% ipython --no-banner

In [1]: import numpy as np

In [2]: import numpy.linalg as la

In [3]: np.set_printoptions(precision=1, suppress=True, linewidth=140)

In [4]: rnd = lambda a: np.round(a, 1) + 0

In [5]: M = np.array([[0, 0, 2, 0, 0, 2],
   ...:     [0, 0, 0, 0, 1, 1],
   ...:     [2, 2, 0, 1, 1, 2],
   ...:     [0, 2, 1, 0, 0, 2],
   ...:     [0, 1, 2, 2, 1, 0],
   ...:     [0, 1, 2, 0, 0, 1]])

In [6]: M
Out[6]: 
array([[0, 0, 2, 0, 0, 2],
       [0, 0, 0, 0, 1, 1],
       [2, 2, 0, 1, 1, 2],
       [0, 2, 1, 0, 0, 2],
       [0, 1, 2, 2, 1, 0],
       [0, 1, 2, 0, 0, 1]])

In [7]: x0 = np.array([8, 2, 3, 2, 7, 7])

In [8]: y = M @ x0

In [9]: y
Out[9]: array([20, 14, 43, 21, 19, 15])

In [10]: rnd(la.solve(M, M[:, 5]))
Out[10]: array([0., 0., 0., 0., 0., 1.])

In [11]: rnd(la.solve(M, 4 * y))
Out[11]: array([32.,  8., 12.,  8., 28., 28.])

In [12]: B = M / la.norm(M, axis=1, keepdims=True)

In [13]: gram = B @ B.T

In [14]: rnd(gram)
Out[14]: 
array([[1. , 0.5, 0.4, 0.7, 0.4, 0.9],
       [0.5, 1. , 0.6, 0.5, 0.2, 0.3],
       [0.4, 0.6, 1. , 0.7, 0.4, 0.4],
       [0.7, 0.5, 0.7, 1. , 0.4, 0.8],
       [0.4, 0.2, 0.4, 0.4, 1. , 0.6],
       [0.9, 0.3, 0.4, 0.8, 0.6, 1. ]])

In [15]: (gram - 2 * np.eye(6)).round(6).argmax(axis=1)
Out[15]: array([5, 2, 3, 5, 5, 0])

In [16]: rnd(np.degrees(np.arccos(np.clip(gram[4, 5], -1, 1))))
Out[16]: np.float64(49.8)

In [17]: r0 = np.array([-3, 0, -3, 3, 1, 0])

In [18]: B = M + np.outer(r0, np.eye(6)[3])

In [19]: B
Out[19]: 
array([[ 0.,  0.,  2., -3.,  0.,  2.],
       [ 0.,  0.,  0.,  0.,  1.,  1.],
       [ 2.,  2.,  0., -2.,  1.,  2.],
       [ 0.,  2.,  1.,  3.,  0.,  2.],
       [ 0.,  1.,  2.,  3.,  1.,  0.],
       [ 0.,  1.,  2.,  0.,  0.,  1.]])

In [20]: rnd(la.det(B) / la.det(M)), rnd(1 + la.solve(M, r0)[3])
Out[20]: (np.float64(1.0), np.float64(1.0))

In [21]: la.matrix_rank(B - M)
Out[21]: np.int64(1)

In [22]: np.trace(M)
Out[22]: np.int64(2)

In [23]: np.allclose(M @ M.T, M.T @ M)
Out[23]: False

In [24]: (M + M.T) / 2
Out[24]: 
array([[0. , 0. , 2. , 0. , 0. , 1. ],
       [0. , 0. , 1. , 1. , 1. , 1. ],
       [2. , 1. , 0. , 1. , 1.5, 2. ],
       [0. , 1. , 1. , 0. , 1. , 1. ],
       [0. , 1. , 1.5, 1. , 1. , 0. ],
       [1. , 1. , 2. , 1. , 0. , 1. ]])

In [25]: (M - M.T) / 2
Out[25]: 
array([[ 0. ,  0. ,  0. ,  0. ,  0. ,  1. ],
       [ 0. ,  0. , -1. , -1. ,  0. ,  0. ],
       [ 0. ,  1. ,  0. ,  0. , -0.5,  0. ],
       [ 0. ,  1. ,  0. ,  0. , -1. ,  1. ],
       [ 0. ,  0. ,  0.5,  1. ,  0. ,  0. ],
       [-1. ,  0. ,  0. , -1. ,  0. ,  0. ]])

In [26]: la.matrix_power(M, 4)
Out[26]: 
array([[ 52, 112, 112,  50,  58, 136],
       [ 12,  46,  66,  20,  27,  69],
       [ 56, 150, 181,  66,  86, 214],
       [ 46, 101,  96,  45,  53, 125],
       [ 76, 159, 146,  72,  84, 187],
       [ 56, 109,  90,  48,  55, 124]])

In [27]: M @ M
Out[27]: 
array([[ 4,  6,  4,  2,  2,  6],
       [ 0,  2,  4,  2,  1,  1],
       [ 0,  5, 11,  2,  3, 10],
       [ 2,  4,  4,  1,  3,  6],
       [ 4,  9,  4,  4,  4,  9],
       [ 4,  5,  2,  2,  3,  6]])

In [28]: B = M / np.sqrt((M ** 2).mean(axis=1, keepdims=True))

In [29]: la.matrix_rank(M - M.mean(axis=1, keepdims=True))
Out[29]: np.int64(5)

In [30]: K = np.load("mat.npy")

In [31]: K
Out[31]: 
array([[ 2, -3,  1, -5, -4,  2,  4,  3, -1],
       [ 1,  2,  5, -4, -1, -1, -1,  2,  3],
       [-1, -1,  1,  0,  0, -3,  4,  5,  4],
       [-1,  0,  5,  2,  1,  1, -1, -2, -4],
       [-4, -2, -3, -3,  4,  1, -3,  1,  1],
       [ 1,  2,  5, -4, -1, -1, -1,  2,  3],
       [-3, -3, -2, -4, -2, -5, -2, -5, -3],
       [ 4, -5,  1, -1,  3,  3,  3,  0,  2],
       [-1, -3, -5, -2,  1, -4, -3,  1, -4],
       [-1, -2,  3, -1,  0,  3, -2,  5, -3]])

In [32]: x0 = np.array([2, 0, 1, 0, 1, 1, 3, 0, 0])

In [33]: y = K @ x0

In [34]: rnd(la.lstsq(K, y)[0])
Out[34]: array([2., 0., 1., 0., 1., 1., 3., 0., 0.])

In [35]: rnd(la.solve(K.T @ K, K.T @ y))
Out[35]: array([2., 0., 1., 0., 1., 1., 3., 0., 0.])

In [36]: rng = np.random.default_rng(515)

In [37]: y = y + 0.1 * rng.normal(size=10)

In [38]: rnd(y)
Out[38]: array([ 14.9,   1.8,   7.9,   1.9, -14.9,   1.8, -21.2,  24.1, -19. ,  -2.2])

In [39]: coef, *_ = la.lstsq(K, y)

In [40]: [round(float(la.norm(la.solve(K.T @ K + lam * np.eye(9), K.T @ y))), 2) for lam in (0, 1, 10, 100)]
Out[40]: [4.07, 3.73, 3.29, 2.07]

In [41]: rnd(coef)
Out[41]: array([2. , 0.1, 1. , 0. , 1.1, 1. , 3.1, 0. , 0. ])

In [42]: coef.round()
Out[42]: array([ 2.,  0.,  1., -0.,  1.,  1.,  3., -0., -0.])

In [43]: rnd(K.T @ (y - K @ coef))
Out[43]: array([0., 0., 0., 0., 0., 0., 0., 0., 0.])

In [44]: rnd(la.norm(y - K @ coef))
Out[44]: np.float64(0.0)

In [45]: X = np.load("a.npy")

In [46]: X
Out[46]: 
array([[ 3,  3,  1,  3,  2,  0,  3,  2,  1,  2,  2,  0,  3,  0],
       [ 2,  1,  2,  3,  3,  0,  3,  1,  1,  0,  1,  3,  2,  3],
       [ 0,  1,  1,  1,  1,  3,  0,  1,  1,  3,  3,  2,  3,  3],
       [ 2,  3,  3,  3,  0,  0,  2,  2,  1,  2,  0,  2,  2,  2],
       [ 1,  2,  0,  2,  2,  1,  2,  0,  2,  0,  2,  0,  0,  0],
       [ 1,  1,  3,  3,  0,  1,  1,  1,  1,  3,  3,  3,  3,  2],
       [ 2,  2,  3,  3,  3,  3,  1,  2,  2,  2,  0,  2,  2,  0],
       [ 3,  0,  1,  3,  1,  2,  2,  3,  2,  2,  3,  3,  3,  1],
       [ 0,  0,  2,  3,  2,  1,  2,  3,  2,  0,  3,  3,  0,  2],
       [ 1,  1,  1,  0,  1,  3,  1,  3,  0,  1,  0,  1,  3,  1],
       [ 2,  3,  1,  2,  0,  2,  0,  2,  0,  2,  2,  1,  0,  3],
       [ 3,  2,  0,  2,  1,  0,  0,  3,  1,  0,  3,  2,  2,  1],
       [ 2,  1,  1,  0,  0,  2,  2,  0,  1,  2,  0,  0,  2,  2],
       [ 1,  3,  2,  1,  3,  3,  2,  1,  2,  3,  2,  0,  2,  3],
       [ 1,  1,  1,  1,  1,  0,  0,  3,  1,  3,  2,  0,  0,  3],
       [11,  7,  9, 15, 14,  0, 15,  6,  5,  2,  6, 12, 11, 12]])

In [47]: x0 = np.array([-1, -3, 1, -1, -3, -3, 3, 1, 0, 2, 3, -3, 1, 1])

In [48]: y = X @ x0

In [49]: rnd(la.lstsq(X, y)[0])
Out[49]: array([-1., -3.,  1., -1., -3., -3.,  3.,  1.,  0.,  2.,  3., -3.,  1.,  1.])

In [50]: y
Out[50]: array([  4,  -6,   1,  -1,  -6,   8, -21,   3,   1,  -6,  -6,  -5,   4,  -3,  11, -20])

In [51]: y = y + 0.3 * rng.normal(size=16)

In [52]: rnd(y)
Out[52]: array([  4.2,  -6.4,   1.2,  -1.4,  -5.6,   8. , -20.7,   3.2,   0.9,  -5.3,  -6.2,  -4.9,   4.1,  -3.2,  10.4, -20.6])

In [53]: coef, *_ = la.lstsq(X, y)

In [54]: [round(float(la.norm(la.solve(X.T @ X + lam * np.eye(14), X.T @ y))), 2) for lam in (0, 1, 10, 100)]
Out[54]: [8.66, 7.04, 4.2, 1.11]

In [55]: coef.round()
Out[55]: array([-1., -4.,  1.,  0., -3., -3.,  2.,  1.,  0.,  1.,  3., -4.,  2.,  2.])

In [56]: rnd(coef)
Out[56]: array([-1.2, -3.5,  1.2,  0.3, -3.3, -2.6,  2.4,  1.1,  0.3,  1. ,  2.9, -4.4,  1.8,  1.5])

In [57]: B = np.c_[X[:, :4] @ np.array([[-2, -2, 4, 5], [-4, 4, -5, 3], [-5, -5, 0, -1], [2, -2, -4, -2]]), np.array([-3, -1, -3, 0, 0, -3, 3, 0, -2, -3, 2, -3, 0, 0, 0, 0])]

In [58]: B
Out[58]: 
array([[-17,  -5, -15,  17,  -3],
       [-12, -16,  -9,   5,  -1],
       [ -7,  -3,  -9,   0,  -3],
       [-25, -13, -19,  10,   0],
       [ -6,   2, -14,   7,   0],
       [-15, -19, -13,  -1,  -3],
       [-21, -17, -14,   7,   3],
       [ -5, -17,   0,   8,   0],
       [ -4, -16, -12,  -8,  -2],
       [-11,  -3,  -1,   7,  -3],
       [-17,  -1, -15,  14,   2],
       [-10,  -2,  -6,  17,  -3],
       [-13,  -5,   3,  12,   0],
       [-22,  -2, -15,  10,   0],
       [ -9,  -5,  -5,   5,   0],
       [-65, -69, -51,  37,   0]])

In [59]: rnd(la.norm(la.qr(X)[0].T @ B, axis=0) ** 2 / ((B ** 2).sum(axis=0) + 1e-12))
Out[59]: array([1., 1., 1., 1., 1.])
